>>> import numpy as np
>>> import numpy.linalg as la
>>> np.set_printoptions(precision=1, suppress=True, linewidth=100)
>>> F = np.array([[0, 0, 0, 0, 0],
...     [0, 2, 0, 0, 0],
...     [0, 0, 0, 0, 0],
...     [0, 0, 0, 0, 0],
...     [0, 0, 0, 0, 2]])
>>> evals, vecs = la.eigh(F)
>>> x0 = np.array([-1, 1, 2, -3, 1])
>>> print(x0 @ F @ x0)
4
>>> np.abs(F).sum(axis=1).max(), np.abs(evals).max()
(np.int64(2), np.float64(2.0))
>>> round(float(x0 @ F @ x0 / (x0 @ x0)), 1), evals[0], evals[-1]
(0.2, np.float64(0.0), np.float64(2.0))
>>> J = np.loadtxt("dump.csv", delimiter=",")
>>> J
array([[-0.3, -1. , -0.6, -0.9,  0.8, -0.1,  1.8, -0.7,  1. ],
       [ 0.7,  0.8, -0.8,  0.5, -0.9, -0.1, -0.8,  0.4,  0.9],
       [-1.1, -2.1,  0.1,  1.2,  0.9, -0.8, -2.5, -1.2,  0.6],
       [ 0.7,  0.5, -0.4,  0.9, -1. , -0.7, -1.8, -1.8, -1.9],
       [-0.4,  1.3,  2.2,  0.6,  0. , -0.8, -1.2, -0.6, -0.4],
       [ 0.3,  1. , -0.1,  1.7, -0.8,  0.9, -3.4, -0.4, -0.5],
       [-0.8,  1.1, -0.9,  0.4, -0.6, -2.3, -0.7, -1. , -1.1],
       [-0.5,  0.2,  1.3,  1. ,  0.1, -0.6, -2.2,  0.4,  1.2],
       [ 0.2,  0.2,  1.4, -0.9,  0.1,  0.3,  1.8, -0.4,  1.2],
       [-1.2, -0.4,  1.3,  0.2, -0.9, -0.4, -0.5,  1.3,  1.5],
       [ 1.8,  0.7, -1.4, -0.1, -1.9,  2. ,  0.1, -0.3, -0.6],
       [ 1.4, -0.6,  0.8,  1.4,  0.2,  0.6, -3. , -0.3, -0.1],
       [-0.8, -0.4,  0.6,  0.3, -1.2, -0.2, -0.7,  0.5, -0.1],
       [ 1.7,  0.9, -1.7,  0.9, -0.3,  1.2, -1.8, -2.5,  0.1],
       [-1.2,  2.3,  0.9, -0.7,  0.1,  1. ,  1.4,  3. , -0.8],
       [ 2. ,  0.1,  0.3, -0.3,  0.9,  1.4,  0.5, -0.7,  0.2],
       [ 0.9,  0.3, -0.7,  0.3, -0.4, -1.8, -0.6, -2.7, -1.3],
       [-1.6, -0.7, -0.1,  0.1,  0.3, -0.1, -0.3, -0.6,  0.1],
       [-0.1,  0. ,  0.5, -0.1,  0.3, -1.8,  0.2,  0.5,  1.1]])
>>> U, sigma, vt = la.svd(J)
>>> np.argmax(sigma[:-1] / (sigma[1:] + 1e-6)) + 1
np.int64(8)
>>> other = U[:, :8] @ np.diag(sigma[:8]) @ vt[:8]
>>> np.round(la.norm(J - other) / la.norm(J), 1)
np.float64(0.0)
>>> A = np.loadtxt("case13.csv", delimiter=",")
>>> A
array([[-0.8, -0.1, -0.4,  2.3, -0.5, -1. ,  1.3,  1.3, -0.3],
       [-1.8, -0.9, -0.5,  0.6,  1.3,  0.8,  0.8, -0.8, -1.6],
       [ 0. ,  0. ,  0.6, -0.2,  0.4, -0.1,  0.1, -1. , -1.7],
       [ 0.8, -0.3,  0.9, -0.5, -1.4, -0.9, -0.4,  1.2,  1.9],
       [ 0.2,  1.3, -1.2, -1.4,  0.9, -1.1,  0.2,  2.2,  1.9],
       [-1. , -1.6, -0.7, -0.3, -0.3, -0.4, -1.6,  0.9, -1. ],
       [-1.7, -0.7, -0.4, -0.1,  1.3,  0. , -0.6,  1.1, -1.3],
       [ 1. , -1.5, -2.9, -0.9,  2.5,  1. , -0.4,  0.2,  0.3],
       [ 2.6,  0.3, -0.7,  0.1, -1.2,  0.6,  0.9, -0.1,  0.8],
       [ 0.7,  0.3,  0. , -0.1, -0.3,  0.1,  1.9,  0. ,  2.3],
       [ 0. ,  1.7,  2.8,  0.5,  0.4, -1.2,  1.7, -0.2,  0. ],
       [ 0.6, -0.2,  1.2, -0.9,  1.2, -0.7,  0. ,  0.2, -1.1],
       [-0.9,  0.1,  0.3, -0.4,  0.1,  0.4, -0.4,  0.5,  0.3]])
>>> x0 = np.array([2, 0, 1, 0, 1, 3, 0, 2, 0])
>>> target = A @ x0
>>> print(np.round(la.lstsq(A, target)[0], 1) + 0)
[2. 0. 1. 0. 1. 3. 0. 2. 0.]
>>> rng = np.random.default_rng(698)
>>> target = target + 0.3 * rng.normal(size=13)
>>> print(target.round(1) + 0)
[-3.  -2.1 -1.   0.7  1.2 -2.1  0.   5.   5.2  1.5 -1.1  2.3  0.8]
>>> beta, *_ = la.lstsq(A, target)
>>> beta.round()
array([ 2., -0.,  1., -0.,  1.,  3.,  0.,  2., -0.])
>>> print(round(float(la.norm(target - A @ beta)), 1))
0.3
>>> beta
array([ 2. , -0.1,  1. , -0.3,  0.8,  3.1,  0.2,  2.2, -0.3])
>>> M = np.tril(np.array([[0, 1, 2, -3, 4, 0, 3, 3, 1, -3],
...     [-5, 1, -4, -1, -4, 4, -5, 1, 1, 4],
...     [5, -2, 0, 3, -2, 2, 5, 2, 0, 2],
...     [4, 0, -3, 4, -4, 0, -5, 4, 3, -5],
...     [0, 3, -1, -5, 1, 1, -5, 2, -5, 0],
...     [-2, 1, 2, 4, 1, 4, -4, 2, -3, 3],
...     [4, 1, -1, 2, 2, 1, 5, 4, 5, 0],
...     [0, 1, 4, 3, 5, 4, 5, 1, -2, 1],
...     [-2, -4, 0, -5, 0, 3, 0, -5, -5, 1],
...     [-3, -3, 2, 1, 0, -5, -5, -2, 4, -1]]), -1) + np.eye(10, dtype=int)
>>> print(M)
[[ 1  0  0  0  0  0  0  0  0  0]
 [-5  1  0  0  0  0  0  0  0  0]
 [ 5 -2  1  0  0  0  0  0  0  0]
 [ 4  0 -3  1  0  0  0  0  0  0]
 [ 0  3 -1 -5  1  0  0  0  0  0]
 [-2  1  2  4  1  1  0  0  0  0]
 [ 4  1 -1  2  2  1  1  0  0  0]
 [ 0  1  4  3  5  4  5  1  0  0]
 [-2 -4  0 -5  0  3  0 -5  1  0]
 [-3 -3  2  1  0 -5 -5 -2  4  1]]
>>> # triangular, det is the product of the diagonal
>>> other = np.array([[3, 1],
...     [5, 5],
...     [1, 2],
...     [0, 2],
...     [4, 5],
...     [1, 1],
...     [5, 1],
...     [5, 1],
...     [5, 5],
...     [1, 1]])
>>> other.T @ M.T
array([[  3, -10,   6,   9,  18,   6,  30,  63, -43, -41],
       [  1,   0,  -3,   0,   8,  21,  23,  54, -29,  -3]])
>>> la.matrix_rank(np.vstack([M, other.T]))
np.int64(10)
>>> M @ other
array([[  3,   1],
       [-10,   0],
       [  6,  -3],
       [  9,   0],
       [ 18,   8],
       [  6,  21],
       [ 30,  23],
       [ 63,  54],
       [-43, -29],
       [-41,  -3]])
>>> np.vstack([M, other.T]).shape
(12, 10)
>>> U, sigma, vt = la.svd(M)
>>> sigma.round(1) + 0
array([12.6, 10.1,  9.4,  7.6,  4.5,  3.3,  1.6,  0.2,  0.1,  0. ])
>>> other = U[:, :9] @ np.diag(sigma[:9]) @ vt[:9]
>>> print(other.round(1) + 0)
[[ 1.  0.  0.  0.  0.  0.  0.  0.  0.  0.]
 [-5.  1.  0.  0.  0.  0.  0.  0.  0.  0.]
 [ 5. -2.  1.  0.  0.  0.  0.  0.  0.  0.]
 [ 4.  0. -3.  1.  0.  0.  0.  0.  0.  0.]
 [ 0.  3. -1. -5.  1.  0.  0.  0.  0.  0.]
 [-2.  1.  2.  4.  1.  1.  0.  0.  0.  0.]
 [ 4.  1. -1.  2.  2.  1.  1.  0.  0.  0.]
 [ 0.  1.  4.  3.  5.  4.  5.  1.  0.  0.]
 [-2. -4.  0. -5.  0.  3.  0. -5.  1.  0.]
 [-3. -3.  2.  1.  0. -5. -5. -2.  4.  1.]]
>>> la.matrix_rank(other)
np.int64(9)
>>> round(float(la.norm(M - other, 2)), 1), np.round(sigma[9], 1)
(0.0, np.float64(0.0))
>>> np.round(la.norm(M - other) / la.norm(M), 1)
np.float64(0.0)
>>> la.matrix_rank(M, rtol=0.05)
np.int64(7)
>>> W0 = np.array([[0, -2, 0, 2], [-2, 0, 2, 0], [0, 0, 0, -4], [0, 0, -4, 0]])
>>> W0
array([[ 0, -2,  0,  2],
       [-2,  0,  2,  0],
       [ 0,  0,  0, -4],
       [ 0,  0, -4,  0]])
>>> x0 = np.array([2, 8, 6, 1])
>>> h = np.maximum(W0 @ x0, 0)
>>> np.maximum(W0 @ x0, 0) - np.maximum(-W0 @ x0, 0)
array([-14,   8,  -4, -24])
>>> W0.T @ h
array([-16,   0,  16,   0])
>>> W0 * (h > 1e-9)[:, None]
array([[ 0,  0,  0,  0],
       [-2,  0,  2,  0],
       [ 0,  0,  0,  0],
       [ 0,  0,  0,  0]])
>>> E = np.load("sample2.npy")
>>> E
array([[ 1, -1, -1,  1, -1,  1,  1, -1],
       [ 1,  1,  1,  1, -1, -1, -1, -1],
       [ 1,  1, -1, -1, -1, -1,  1,  1],
       [ 1, -1, -1,  1,  1, -1, -1,  1],
       [ 1,  1,  1,  1,  1,  1,  1,  1],
       [ 1, -1,  1, -1, -1,  1, -1,  1],
       [ 1, -1,  1, -1,  1, -1,  1, -1],
       [ 1,  1, -1, -1,  1,  1, -1, -1]])
>>> idx = rng.permutation(8)
>>> idx
array([1, 3, 4, 2, 7, 5, 0, 6])
>>> other = E[idx][:, idx]
>>> round(float(la.det(other)), 1), round(float(la.det(E[idx])), 1)
(-4096.0, -4096.0)
>>> other
array([[ 1,  1, -1,  1, -1, -1,  1, -1],
       [-1,  1,  1, -1,  1, -1,  1, -1],
       [ 1,  1,  1,  1,  1,  1,  1,  1],
       [ 1, -1, -1, -1,  1, -1,  1,  1],
       [ 1, -1,  1, -1, -1,  1,  1, -1],
       [-1, -1, -1,  1,  1,  1,  1, -1],
       [-1,  1, -1, -1, -1,  1,  1,  1],
       [-1, -1,  1,  1, -1, -1,  1,  1]])
>>> np.sort(np.abs(la.eigvals(other)))
array([2.8, 2.8, 2.8, 2.8, 2.8, 2.8, 2.8, 2.8])
>>> x0 = np.array([-1, -7, 8, -6, -8, -6, 8, -5])
>>> target = E @ x0
>>> target
array([  7,   5,   7, -23, -17,   9,  31, -27])
>>> la.solve(E, target)
array([-1., -7.,  8., -6., -8., -6.,  8., -5.])
>>> la.solve(E, target + E[:, 5])
array([-1., -7.,  8., -6., -8., -5.,  8., -5.])
>>> la.solve(E, 4 * target)
array([ -4., -28.,  32., -24., -32., -24.,  32., -20.])
>>> la.solve(E, E[:, 4])
array([ 0.,  0., -0., -0.,  1., -0.,  0., -0.])
>>> la.solve(E.T, E[4])
array([ 0.,  0., -0.,  0.,  1., -0.,  0., -0.])
>>> arr = np.load("m.npy")
>>> arr
array([[-3, -1,  1, -2,  1,  0,  2, -1, -3,  0, -2,  1],
       [ 3,  2, -3,  0,  1, -1,  1,  0,  3, -2,  3,  2],
       [ 3, -3, -2,  3,  3,  1, -3, -1, -3,  0, -3,  1],
       [-3, -3, -1,  0,  1,  0,  3, -3,  0, -1,  3,  0],
       [ 3,  3,  0, -3,  1,  0,  1, -3,  0, -2,  0,  2],
       [ 2, -2,  0,  3, -2, -1, -2,  1,  3,  0,  1,  2],
       [ 0,  1,  3, -1, -2,  0, -1, -1, -1, -2,  0, -1],
       [ 3, -2, -1,  3, -1, -2, -2, -1,  2, -2,  2,  0],
       [ 1,  1, -3,  2,  0,  2, -2,  0,  2,  0, -2,  1],
       [ 0,  2, -1,  0, -1,  1,  3, -1,  1,  3, -1, -2],
       [ 1, -3, -3, -1,  2,  1, -2, -2,  0, -2, -1, -1],
       [ 3,  3,  3, -1,  2, -2, -3,  3, -1,  1,  1,  2]])
>>> f = np.array([2, 3, -2, -5, -5, 4, -4, -4, 3, -5, 1, 1])
>>> other = arr + np.outer(f, np.eye(12)[9])
>>> la.matrix_rank(other - arr)
np.int64(1)
>>> la.matrix_rank(la.inv(other) - la.inv(arr), tol=1e-8)
np.int64(1)
>>> other
array([[-3., -1.,  1., -2.,  1.,  0.,  2., -1., -3.,  2., -2.,  1.],
       [ 3.,  2., -3.,  0.,  1., -1.,  1.,  0.,  3.,  1.,  3.,  2.],
       [ 3., -3., -2.,  3.,  3.,  1., -3., -1., -3., -2., -3.,  1.],
       [-3., -3., -1.,  0.,  1.,  0.,  3., -3.,  0., -6.,  3.,  0.],
       [ 3.,  3.,  0., -3.,  1.,  0.,  1., -3.,  0., -7.,  0.,  2.],
       [ 2., -2.,  0.,  3., -2., -1., -2.,  1.,  3.,  4.,  1.,  2.],
       [ 0.,  1.,  3., -1., -2.,  0., -1., -1., -1., -6.,  0., -1.],
       [ 3., -2., -1.,  3., -1., -2., -2., -1.,  2., -6.,  2.,  0.],
       [ 1.,  1., -3.,  2.,  0.,  2., -2.,  0.,  2.,  3., -2.,  1.],
       [ 0.,  2., -1.,  0., -1.,  1.,  3., -1.,  1., -2., -1., -2.],
       [ 1., -3., -3., -1.,  2.,  1., -2., -2.,  0., -1., -1., -1.],
       [ 3.,  3.,  3., -1.,  2., -2., -3.,  3., -1.,  2.,  1.,  2.]])
